$ ipython --no-banner

In [1]: import numpy as np

In [2]: import numpy.linalg as la

In [3]: np.set_printoptions(precision=3, suppress=True, linewidth=100)

In [4]: M = np.vander(np.arange(3) - 1, 2, increasing=True)

In [5]: M
Out[5]: 
array([[ 1, -1],
       [ 1,  0],
       [ 1,  1]])

In [6]: M.T @ M
Out[6]: 
array([[3, 0],
       [0, 2]])

In [7]: la.norm(M, axis=0)
Out[7]: array([1.732, 1.414])

In [8]: rng = np.random.default_rng(666931)

In [9]: m1 = np.triu(rng.random((3, 3)) < 0.8, 1).astype(int)

In [10]: m1 = m1 + m1.T

In [11]: m1
Out[11]: 
array([[0, 1, 1],
       [1, 0, 0],
       [1, 0, 0]])

In [12]: round(la.norm(m1, 2) / la.norm(m1), 3)
Out[12]: np.float64(0.707)

In [13]: la.cond(m1) > 100
Out[13]: np.True_

In [14]: la.matrix_rank(m1, rtol=0.1)
Out[14]: np.int64(2)

In [15]: ang = np.radians(36)

In [16]: R = np.eye(3)

In [17]: R[2, 2] = R[0, 0] = np.cos(ang)

In [18]: R[2, 0], R[0, 2] = -np.sin(ang), np.sin(ang)

In [19]: R
Out[19]: 
array([[ 0.809,  0.   ,  0.588],
       [ 0.   ,  1.   ,  0.   ],
       [-0.588,  0.   ,  0.809]])

In [20]: other = m1 @ R.T

In [21]: other
Out[21]: 
array([[ 0.588,  1.   ,  0.809],
       [ 0.809,  0.   , -0.588],
       [ 0.809,  0.   , -0.588]])

In [22]: round(la.det(R), 3), np.round(np.trace(R), 3)
Out[22]: (np.float64(1.0), np.float64(2.618))

In [23]: Uu, s, vt = la.svd(m1)

In [24]: np.argmax(s[:-1] / (s[1:] + 1e-6)) + 1
Out[24]: np.int64(2)

In [25]: other = Uu[:, :2] @ np.diag(s[:2]) @ vt[:2]

In [26]: round(float(np.abs(m1 - other).max()), 3)
Out[26]: 0.0

In [27]: other.round(3) + 0
Out[27]: 
array([[0., 1., 1.],
       [1., 0., 0.],
       [1., 0., 0.]])

In [28]: np.round(la.norm(m1 - other) / la.norm(m1), 3)
Out[28]: np.float64(0.0)

In [29]: la.matrix_rank(m1, rtol=0.05)
Out[29]: np.int64(2)

In [30]: la.matrix_rank(other)
Out[30]: np.int64(2)

In [31]: basis = np.array([[3, -2, 2], [-3, -2, -1], [1, 0, -2]])

In [32]: mat = (rng.random((11, 3)) < 0.25) @ basis

In [33]: mat
Out[33]: 
array([[ 0,  0,  0],
       [ 0,  0,  0],
       [ 0,  0,  0],
       [ 3, -2,  2],
       [ 0,  0,  0],
       [ 1,  0, -2],
       [ 0,  0,  0],
       [ 4, -2,  0],
       [ 0, -4,  1],
       [ 1,  0, -2],
       [ 0,  0,  0]])

In [34]: cen = mat - mat.mean(axis=0)

In [35]: Uu, s, vt = la.svd(cen, full_matrices=False)

In [36]: s
Out[36]: array([5.503, 3.803, 2.445])

In [37]: (np.sign(Uu[:, 0]) == np.sign(Uu[0, 0])).astype(int)
Out[37]: array([1, 1, 1, 0, 1, 1, 1, 0, 0, 1, 1])

In [38]: C2 = np.cov(mat, rowvar=False)

In [39]: mat.std(axis=0)
Out[39]: array([1.336, 1.286, 1.083])

In [40]: np.argwhere(np.triu(np.abs(np.corrcoef(mat.T)) > 0.8, 1))
Out[40]: array([], shape=(0, 2), dtype=int64)

In [41]: np.median(mat, axis=0)
Out[41]: array([0., 0., 0.])

In [42]: proj = mat @ la.solve(mat.T @ mat, mat.T)

In [43]: np.allclose(proj @ proj, proj)
Out[43]: True

In [44]: np.round(la.eigvalsh(proj), 3) + 0
Out[44]: array([0., 0., 0., 0., 0., 0., 0., 0., 1., 1., 1.])

In [45]: vec = np.array([3, 1, 0])

In [46]: y = mat @ vec

In [47]: b, lr = np.zeros(3), 1 / la.norm(mat, 2) ** 2

In [48]: for i in range(50):
    ...:     b -= lr * mat.T @ (mat @ b - y)
    ...:     if i % 10 == 0: print(i, round(la.norm(mat @ b - y), 3))
    ...: 
0 6.671
10 0.606
20 0.098
30 0.016
40 0.003

In [49]: round(la.cond(mat), 3)
Out[49]: np.float64(2.449)

In [50]: b.round(3) + 0
Out[50]: array([3., 1., 0.])

In [51]: cen = (mat - mat.mean(axis=0)) / mat.std(axis=0)

In [52]: np.argwhere(np.abs(cen) > 2)
Out[52]: 
array([[7, 0],
       [8, 1]])

In [53]: b = la.lstsq(np.delete(cen, 2, axis=1), cen[:, 2])[0]

In [54]: np.round(1 - np.var(cen[:, 2] - np.delete(cen, 2, axis=1) @ b), 3)
Out[54]: np.float64(0.327)

In [55]: A = 0.2 ** np.abs(np.subtract.outer(np.arange(3), np.arange(3)))

In [56]: A
Out[56]: 
array([[1.  , 0.2 , 0.04],
       [0.2 , 1.  , 0.2 ],
       [0.04, 0.2 , 1.  ]])

In [57]: evals, vecs = la.eigh(m1)

In [58]: vec = np.array([0, 2, 2])

In [59]: np.round(vecs * np.abs(evals) @ vecs.T, 3) + 0
Out[59]: 
array([[1.414, 0.   , 0.   ],
       [0.   , 0.707, 0.707],
       [0.   , 0.707, 0.707]])

In [60]: np.abs(m1).sum(axis=1).max(), np.round(np.abs(evals).max(), 3)
Out[60]: (np.int64(2), np.float64(1.414))

In [61]: vec @ m1 @ vec / (vec @ vec), round(evals[0], 3), np.round(evals[-1], 3)
Out[61]: (np.float64(0.0), np.float64(-1.414), np.float64(1.414))

In [62]: vec = np.array([-2, 3, 4])

In [63]: h = np.maximum(A @ vec, 0)

In [64]: np.flatnonzero(h > 1e-9)
Out[64]: array([1, 2])

In [65]: np.maximum(A @ vec, 0) - np.maximum(-A @ vec, 0)
Out[65]: array([-1.24,  3.4 ,  4.52])

In [66]: A.T @ h
Out[66]: array([0.861, 4.304, 5.2  ])

In [67]: h
Out[67]: array([0.  , 3.4 , 4.52])

In [68]: evals, vecs = la.eig(A)

In [69]: evals
Out[69]: array([1.304, 0.96 , 0.736])

In [70]: np.sort(la.eigvals(la.inv(A)))
Out[70]: array([0.767, 1.042, 1.358])

In [71]: np.round(A @ vecs[:, 0] - evals[0] * vecs[:, 0], 3) + 0
Out[71]: array([0., 0., 0.])

In [72]: X = np.loadtxt("layer14.csv", delimiter=",")

In [73]: X
Out[73]: 
array([[  4.593,   2.489,  10.057,   0.711],
       [  0.682,   8.769, -10.904, -10.122],
       [  2.48 ,  11.179, -12.397, -10.892],
       [  4.706,   3.598,  11.21 ,   1.325],
       [  1.84 ,  13.15 , -12.182, -11.318],
       [  6.576,   3.953,   8.051,   0.876],
       [  7.45 ,   3.978,   7.525,   1.991],
       [  5.183,   2.638,  12.608,   2.628],
       [ 14.965, -32.156, -14.   ,   3.038],
       [  2.581,  10.183, -11.083, -11.178],
       [  1.184,  10.776, -12.389,  -9.97 ],
       [  6.119,   3.908,   9.721,   1.733],
       [  6.796,   5.637,   9.812,   2.941],
       [  4.477,   4.284,   9.793,   2.306],
       [ 14.93 , -31.348, -12.887,   2.276],
       [ 15.777, -30.337, -12.58 ,   2.801],
       [ 15.085, -31.721, -12.693,   4.107],
       [  1.887,  10.217, -12.37 , -11.042],
       [ 16.358, -32.638, -13.534,   2.282],
       [ 15.976, -33.827, -12.237,   2.116],
       [  3.464,   6.588,   9.451,   1.903],
       [ 15.802, -33.225, -12.647,   1.532]])

In [74]: q, vecs = la.qr(X[:, :3])[0], la.qr(X[:, 3:])[0]

In [75]: s = la.svd(q.T @ vecs, compute_uv=False)

In [76]: np.degrees(np.arccos(s.clip(0, 1)))
Out[76]: array([10.755])

In [77]: s
Out[77]: array([0.982])

In [78]: (s > 0.9).sum()
Out[78]: np.int64(1)

In [79]: D = la.norm(X[:, None] - X[None], axis=-1)

In [80]: np.unravel_index(D.round(6).argmax(), D.shape)
Out[80]: (np.int64(4), np.int64(19))

In [81]: D[:5, :5]
Out[81]: 
array([[ 0.   , 24.728, 26.81 ,  1.717, 27.577],
       [24.728,  0.   ,  3.444, 25.749,  4.858],
       [26.81 ,  3.444,  0.   , 27.73 ,  2.127],
       [ 1.717, 25.749, 27.73 ,  0.   , 28.399],
       [27.577,  4.858,  2.127, 28.399,  0.   ]])

In [82]: np.flatnonzero(D[6] < D.mean() / 2)
Out[82]: array([ 0,  3,  5,  6,  7, 11, 12, 13, 20])

In [83]: D.mean(axis=1).argmax()
Out[83]: np.int64(19)
